>>> import numpy as np
>>> np.set_printoptions(suppress=True, linewidth=200)
>>> def rnd(a):
...     return np.round(a, 4) + 0
... 
>>> mat = np.loadtxt("dump.csv", delimiter=",")
>>> mat
array([[ 1.5317,  0.5325, -3.4939],
       [-1.4398, -2.2946,  4.193 ],
       [-4.8226, -1.1424,  1.1517],
       [-1.6646,  2.9411, -1.5371],
       [-3.1628,  0.4641,  0.095 ],
       [-1.0364,  5.0931,  0.6293],
       [-7.0025, -0.6781,  0.0713],
       [ 0.9863, -3.5595,  0.0219],
       [-1.2592,  3.8948,  3.6483],
       [ 0.0192, -0.6689,  0.8476],
       [ 2.9979, -0.6461,  0.6407],
       [-3.0138,  4.0234,  0.9627],
       [-1.2804, -1.0072, -5.408 ],
       [ 5.7091,  3.5378, -0.5134],
       [ 4.9271, -0.7469,  0.894 ],
       [-1.2002,  0.5109, -5.2582],
       [ 0.6073, -1.1754,  3.8473],
       [-4.4079,  0.0613,  0.0983],
       [ 3.0528,  3.4648,  0.983 ],
       [ 2.1899, -2.2539, -0.926 ],
       [ 5.1568, -0.9266,  2.1052],
       [-2.0851,  5.1881,  6.786 ],
       [ 1.1183,  4.6671,  0.8124],
       [-3.5281,  0.7243,  1.2973],
       [ 1.3248,  6.3512,  2.6229],
       [ 2.5351, -1.078 ,  1.366 ]])
>>> def softmax(z):
...     e = np.exp(z - z.max(axis=-1, keepdims=True))
...     return e / e.sum(axis=-1, keepdims=True)
... 
>>> rnd(softmax(10 * mat[15]))
array([0., 1., 0.])
>>> rnd(softmax(mat).sum(axis=1))
array([1., 1., 1., 1., 1., 1., 1., 1., 1., 1., 1., 1., 1., 1., 1., 1., 1., 1., 1., 1., 1., 1., 1., 1., 1., 1.])
>>> rnd(softmax(mat[15] + 5))
array([0.1526, 0.8447, 0.0026])
>>> rnd(softmax(mat[15]))
array([0.1526, 0.8447, 0.0026])
>>> scores = mat @ mat.T / np.sqrt(3)
>>> rnd(softmax(scores)[15] @ mat)
array([-1.2406, -0.2715, -5.3347])
>>> softmax(scores).round(6).argmax(axis=1)
array([15,  1,  6,  5,  6, 21,  6,  7, 21,  1, 20, 21, 12, 13, 20, 12, 21,  6, 13, 14, 20, 21, 24,  6, 24, 20])
>>> Xc = mat - mat.mean(axis=0)
>>> left, sig, vt = np.linalg.svd(Xc, full_matrices=False)
>>> np.searchsorted(np.cumsum(sig ** 2) / (sig ** 2).sum(), 0.9) + 1
np.int64(3)
>>> np.abs(vt[0]).argmax()
np.int64(0)
>>> rnd(sig ** 2 / (sig ** 2).sum())
array([0.4154, 0.3603, 0.2243])
>>> np.linalg.matrix_rank(Xc)
np.int64(3)
>>> W0 = np.load("w.npy")
>>> W0
array([[  0.6,   0.3,  -0.1],
       [ -2.1,   0.3,   0.7],
       [ -0.8,   0.5,  -0.8],
       [  1.4,   0.5,   0.4],
       [  0.2,  -1.2,  -2.5],
       [ -0.9,   0.3,   0.7],
       [ -0.3,  -1. ,  -1.8],
       [  1. ,   0.5,   1.2],
       [ -2.3,   0.4,  -0.9],
       [  1.2,   0.3,  -0.8],
       [  0.3,   1. ,  -1.6],
       [ -0.6,   0.1,   0.6],
       [  1.1,  -0.2,   1.7],
       [  0.3,  -1. ,  -0.3],
       [  0.7,   0.4,  -0.8],
       [  0.3,   0.1,  -2.2],
       [  0.4,   0.7,   0.9],
       [ 26. ,  12. , -26. ],
       [ -0.8,   2.2,   0.5]])
>>> blk = np.stack([W0, 4 * W0, W0[::-1]])
>>> np.linalg.matrix_rank(blk.reshape(3, -1))
np.int64(2)
>>> rnd(np.linalg.norm(blk, axis=(1, 2)))
array([ 39.4086, 157.6345,  39.4086])
>>> w1 = np.array([[3, -7, 8, 4, 8, -7], [3, -6, -6, -1, -1, 8], [-1, -9, -6, 4, 4, 8]])
>>> beta = np.array([2, -3, 6, 3, -4, -2])
>>> H = np.maximum(W0 @ w1 + beta, 0)
>>> (H > 0).astype(int)
array([[1, 0, 1, 1, 1, 0],
       [0, 1, 0, 0, 0, 1],
       [1, 1, 1, 0, 0, 1],
       [1, 0, 1, 1, 1, 0],
       [1, 1, 1, 0, 0, 0],
       [0, 0, 0, 1, 0, 1],
       [0, 1, 1, 0, 0, 0],
       [1, 0, 1, 1, 1, 1],
       [0, 1, 0, 0, 0, 1],
       [1, 0, 1, 1, 1, 0],
       [1, 1, 1, 0, 0, 0],
       [0, 0, 0, 1, 0, 1],
       [1, 0, 1, 1, 1, 1],
       [1, 1, 1, 1, 0, 0],
       [1, 0, 1, 1, 0, 0],
       [1, 1, 1, 0, 0, 0],
       [1, 0, 0, 1, 1, 1],
       [1, 0, 1, 0, 1, 0],
       [1, 0, 0, 0, 0, 1]])
>>> C = np.array([[1, 0], [0, 2], [0, 3], [-2, 0], [2, 1], [2, 3]])
>>> w1 @ C
array([[-3, -3],
       [19, -7],
       [15, -8]])
>>> rng = np.random.default_rng(73)
>>> M = (rng.random((5, 5)) < 0.3) + np.eye(5)
>>> M /= M.sum(axis=1, keepdims=True)
>>> rnd(M)
array([[0.3333, 0.    , 0.3333, 0.    , 0.3333],
       [0.3333, 0.3333, 0.3333, 0.    , 0.    ],
       [0.25  , 0.25  , 0.25  , 0.    , 0.25  ],
       [0.3333, 0.    , 0.    , 0.3333, 0.3333],
       [0.    , 0.25  , 0.25  , 0.25  , 0.25  ]])
>>> Q = M.astype(float).copy()
>>> for j in range(5):
...     Q[:, j] -= Q[:, :j] @ (Q[:, :j].T @ Q[:, j])
...     Q[:, j] /= np.linalg.norm(Q[:, j])
... 
>>> rnd(Q.T @ M)
array([[ 0.6292,  0.2759,  0.4525,  0.1766,  0.4525],
       [ 0.    ,  0.4   ,  0.2781,  0.0344,  0.0003],
       [ 0.    ,  0.    ,  0.2551, -0.1058,  0.1224],
       [ 0.    ,  0.    ,  0.    ,  0.3606,  0.2957],
       [ 0.    ,  0.    ,  0.    ,  0.    ,  0.2   ]])
>>> rnd(M.sum(axis=0))
array([1.25  , 0.8333, 1.1667, 0.5833, 1.1667])
>>> np.linalg.matrix_rank(M)
np.int64(5)
>>> rnd(M - M[0])
array([[ 0.    ,  0.    ,  0.    ,  0.    ,  0.    ],
       [ 0.    ,  0.3333,  0.    ,  0.    , -0.3333],
       [-0.0833,  0.25  , -0.0833,  0.    , -0.0833],
       [ 0.    ,  0.    , -0.3333,  0.3333,  0.    ],
       [-0.3333,  0.25  , -0.0833,  0.25  , -0.0833]])
>>> rnd(np.abs(M).max())
np.float64(0.3333)
>>> rnd(M.mean(axis=0))
array([0.25  , 0.1667, 0.2333, 0.1167, 0.2333])
>>> np.count_nonzero(M)
np.int64(17)
>>> rnd(np.linalg.svd(M, compute_uv=False))
array([1.0355, 0.4842, 0.3469, 0.2479, 0.1074])
>>> np.zeros(5, 5)
Traceback (most recent call last):
  File "<python-input-44>", line 1, in <module>
    np.zeros(5, 5)
    ~~~~~~~~^^^^^^
TypeError: Cannot interpret '5' as a data type
>>> np.linalg.rank(M)
Traceback (most recent call last):
  File "<python-input-45>", line 1, in <module>
    np.linalg.rank(M)
    ^^^^^^^^^^^^^^
AttributeError: module 'numpy.linalg' has no attribute 'rank'
>>> M @ np.ones(5)
array([1., 1., 1., 1., 1.])
>>> rnd(np.linalg.matrix_power(M, 2))
array([[0.1944, 0.1667, 0.2778, 0.0833, 0.2778],
       [0.3056, 0.1944, 0.3056, 0.    , 0.1944],
       [0.2292, 0.2083, 0.2917, 0.0625, 0.2083],
       [0.2222, 0.0833, 0.1944, 0.1944, 0.3056],
       [0.2292, 0.2083, 0.2083, 0.1458, 0.2083]])
>>> pr = np.eye(5)[0]
>>> for _ in range(5):
...     pr = pr @ M
...     print(pr.round(4))
... 
[0.3333 0.     0.3333 0.     0.3333]
[0.1944 0.1667 0.2778 0.0833 0.2778]
[0.2176 0.1944 0.2593 0.0972 0.2315]
[0.2346 0.1875 0.26   0.0903 0.2276]
[0.2358 0.1844 0.2626 0.087  0.2302]
>>> rnd(np.einsum("ij,ji->", M, M))
np.float64(1.0833)
>>> np.einsum("ii->", M)
np.float64(1.5)
>>> rnd(np.linalg.eigvals(M).sum().real)
np.float64(1.5)
>>> rnd(np.linalg.det(M[::-1]))
np.float64(-0.0046)
>>> A = np.load("m.npy")
>>> A
array([[ 1.4648,  0.402 , -0.4907,  0.4052],
       [ 0.402 ,  0.6278, -0.0506, -1.2969],
       [-0.4907, -0.0506,  1.324 ,  0.4276],
       [ 0.4052, -1.2969,  0.4276, -2.4166]])
>>> rnd(np.einsum("ij,ji->", A, A))
np.float64(15.0006)
>>> rnd(np.linalg.eigvals(A).sum().real)
np.float64(1.0)
>>> rnd(np.linalg.det(2 * A)), rnd(np.linalg.det(A))
(np.float64(-96.0056), np.float64(-6.0003))
>>> rnd(np.linalg.eigvals(A))
array([-3.0001,  2.    ,  1.    ,  1.    ])
>>> np.einsum("ii->", A)
np.float64(1.0)
>>> np.all(np.linalg.eigvalsh(A) > 0)
np.False_
>>> try:
...     np.linalg.cholesky(A)
... except np.linalg.LinAlgError as e:
...     print(repr(e))
... 
LinAlgError('Matrix is not positive definite')
>>> rnd(np.linalg.eigvalsh(A).min())
np.float64(-3.0001)
>>> m1 = np.array([[1, 1, -1, -1, 1, 1, -1, -1],
...     [1, 1, 1, 1, -1, -1, -1, -1],
...     [1, -1, 1, -1, -1, 1, -1, 1],
...     [1, -1, 1, -1, 1, -1, 1, -1]])
>>> out = m1 / np.sqrt((m1 ** 2).mean(axis=1, keepdims=True))
>>> m1 - m1.mean(axis=1, keepdims=True)
array([[ 1.,  1., -1., -1.,  1.,  1., -1., -1.],
       [ 1.,  1.,  1.,  1., -1., -1., -1., -1.],
       [ 1., -1.,  1., -1., -1.,  1., -1.,  1.],
       [ 1., -1.,  1., -1.,  1., -1.,  1., -1.]])
>>> G = A.T @ A
>>> rnd(G)
array([[ 2.7122,  0.3406, -1.2155, -1.1168],
       [ 0.3406,  2.2402, -0.8506,  2.4611],
       [-1.2155, -0.8506,  2.1792, -0.6004],
       [-1.1168,  2.4611, -0.6004,  7.8689]])
>>> np.linalg.matrix_rank(G)
np.int64(4)
>>> rnd(np.linalg.eigvalsh(G)[::-1])
array([9.0004, 4.0002, 1.0001, 1.    ])
>>> (A @ A.T).shape
(4, 4)
>>> np.allclose(G, G.T)
True
>>> left, sig, vt = np.linalg.svd(m1, full_matrices=False)
>>> rnd(left.T @ m1 @ vt.T)
array([[2.8284, 0.    , 0.    , 0.    ],
       [0.    , 2.8284, 0.    , 0.    ],
       [0.    , 0.    , 2.8284, 0.    ],
       [0.    , 0.    , 0.    , 2.8284]])
>>> (sig > 1e-8).sum()
np.int64(4)
>>> rnd(np.cumsum(sig ** 2) / np.sum(sig ** 2))
array([0.25, 0.5 , 0.75, 1.  ])
>>> F = np.loadtxt("out16.csv", delimiter=",")
>>> rnd(F)
array([[-0.0953, -0.9748,  0.2015],
       [ 0.9535, -0.0313,  0.2999],
       [-0.286 ,  0.2207,  0.9325]])
>>> left, sig, vt = np.linalg.svd(F, full_matrices=False)
>>> (sig > 1e-8).sum()
np.int64(3)
>>> vt @ vt.T
array([[1., 0., 0.],
       [0., 1., 0.],
       [0., 0., 1.]])
>>> rnd(np.sqrt((sig ** 2).sum())), rnd(np.linalg.norm(F))
(np.float64(1.7321), np.float64(1.7321))
>>> rnd(np.linalg.norm(m1, 1)), rnd(np.linalg.norm(m1, np.inf))
(np.float64(4.0), np.float64(8.0))
>>> m1[3] @ m1[0]
np.int64(0)
>>> rnd(np.linalg.norm(m1, axis=0))
array([2., 2., 2., 2., 2., 2., 2., 2.])
>>> feats = np.load("case19.npy")
>>> feats
array([[ 2,  2],
       [ 3,  3],
       [ 2,  2],
       [-1, -1]])
>>> blk = np.stack([feats, 3 * feats, feats[::-1]])
>>> (blk @ feats.T).shape
(3, 4, 4)
>>> rnd(np.linalg.norm(blk, axis=(1, 2)))
array([ 6., 18.,  6.])
>>> blk.shape
(3, 4, 2)
>>> blk.sum(axis=0)
array([[ 7,  7],
       [14, 14],
       [11, 11],
       [-2, -2]])
>>> np.linalg.lstsq(feats[:-1].T, feats[-1])[2]
np.int32(1)
>>> rnd(feats @ np.linalg.pinv(feats) @ feats)
array([[ 2.,  2.],
       [ 3.,  3.],
       [ 2.,  2.],
       [-1., -1.]])
>>> np.abs(np.diag(np.linalg.qr(feats)[1])) > 1e-9
array([ True, False])
>>> np.allclose(feats[:-1].T @ np.linalg.lstsq(feats[:-1].T, feats[-1])[0], feats[-1])
True
>>> left, sig, vt = np.linalg.svd(feats)
>>> evecs = vt[:(sig > 1e-8).sum()]
>>> x = feats[1] + 4 * feats[2] + rng.integers(2) * np.eye(2)[1]
>>> x
array([11., 11.])
>>> rnd(evecs.T @ evecs)
array([[0.5, 0.5],
       [0.5, 0.5]])
>>> r = np.linalg.matrix_rank(feats)
>>> r
np.int64(1)
>>> N = np.linalg.svd(feats)[2][r:].T
>>> rnd(feats @ N)
array([[0.],
       [0.],
       [0.],
       [0.]])
>>> left, sig, vt = np.linalg.svd(feats)
>>> rnd(sig)
array([6., 0.])
>>> np.argmax(sig[:-1] / (sig[1:] + 1e-6)) + 1
np.int64(1)
>>> out = left[:, :1] @ np.diag(sig[:1]) @ vt[:1]
>>> np.linalg.matrix_rank(out)
np.int64(1)
>>> rnd(np.linalg.norm(feats - out) / np.linalg.norm(feats))
np.float64(0.0)
>>> rnd(np.abs(feats - out).max())
np.float64(0.0)
>>> rnd(np.linalg.norm(feats - out, 2)), rnd(sig[1])
(np.float64(0.0), np.float64(0.0))
>>> data = np.load("a.npy")
>>> data
array([[-0.3364,  0.9217, -0.7818],
       [ 0.5784, -0.9929,  0.994 ],
       [-0.1194,  0.493 , -0.3799],
       [-0.0599,  0.0599, -0.8275],
       [-0.2636,  0.8144, -0.8483],
       [-0.3364,  0.8896, -0.9554],
       [-0.05  , -0.0798, -0.9201],
       [ 0.3275, -0.9488, -0.2165],
       [-0.03  ,  0.    , -0.6231],
       [ 0.03  , -0.0599,  0.4219],
       [ 0.3714, -0.9154,  0.9762],
       [ 0.2821, -0.8455,  0.8538],
       [ 0.3885, -0.9379,  0.9603],
       [-0.0898,  0.2355, -0.7895],
       [ 0.3627, -0.9015,  0.9816],
       [ 0.1781, -0.6169,  0.7699],
       [ 0.0599, -0.3969, -0.4621],
       [ 0.    ,  0.    ,  0.    ],
       [ 0.2543, -0.8275,  0.6751],
       [-0.0599,  0.    , -0.8977],
       [ 0.4301, -0.9776,  0.6291],
       [-0.0798,  0.3275, -0.3452]])
>>> Xc = (data - data.mean(axis=0)) / data.std(axis=0)
>>> np.argwhere(np.abs(Xc) > 2)
array([], shape=(0, 2), dtype=int64)
>>> beta = np.linalg.lstsq(np.delete(Xc, 1, axis=1), Xc[:, 1])[0]
>>> rnd(1 - np.var(Xc[:, 1] - np.delete(Xc, 1, axis=1) @ beta))
np.float64(0.9417)
>>> rnd(beta)
array([-1.0406,  0.0825])
>>> out = np.c_[data[:, :1] @ np.array([[2]]), np.array([1, 3, 0, 2, 0, 1, -1, 0, 2, 3, -3, 2, 2, 2, 0, -3, 0, 2, 2, -3, -3, -1])]
>>> out
array([[-0.6728,  1.    ],
       [ 1.1568,  3.    ],
       [-0.2388,  0.    ],
       [-0.1198,  2.    ],
       [-0.5272,  0.    ],
       [-0.6728,  1.    ],
       [-0.1   , -1.    ],
       [ 0.655 ,  0.    ],
       [-0.06  ,  2.    ],
       [ 0.06  ,  3.    ],
       [ 0.7428, -3.    ],
       [ 0.5642,  2.    ],
       [ 0.777 ,  2.    ],
       [-0.1796,  2.    ],
       [ 0.7254,  0.    ],
       [ 0.3562, -3.    ],
       [ 0.1198,  0.    ],
       [ 0.    ,  2.    ],
       [ 0.5086,  2.    ],
       [-0.1198, -3.    ],
       [ 0.8602, -3.    ],
       [-0.1596, -1.    ]])
>>> np.linalg.matrix_rank(np.c_[data, out])
np.int64(4)
>>> rnd(np.linalg.norm(np.linalg.qr(data)[0].T @ out, axis=0) ** 2 / ((out ** 2).sum(axis=0) + 1e-12))
array([1.    , 0.0404])
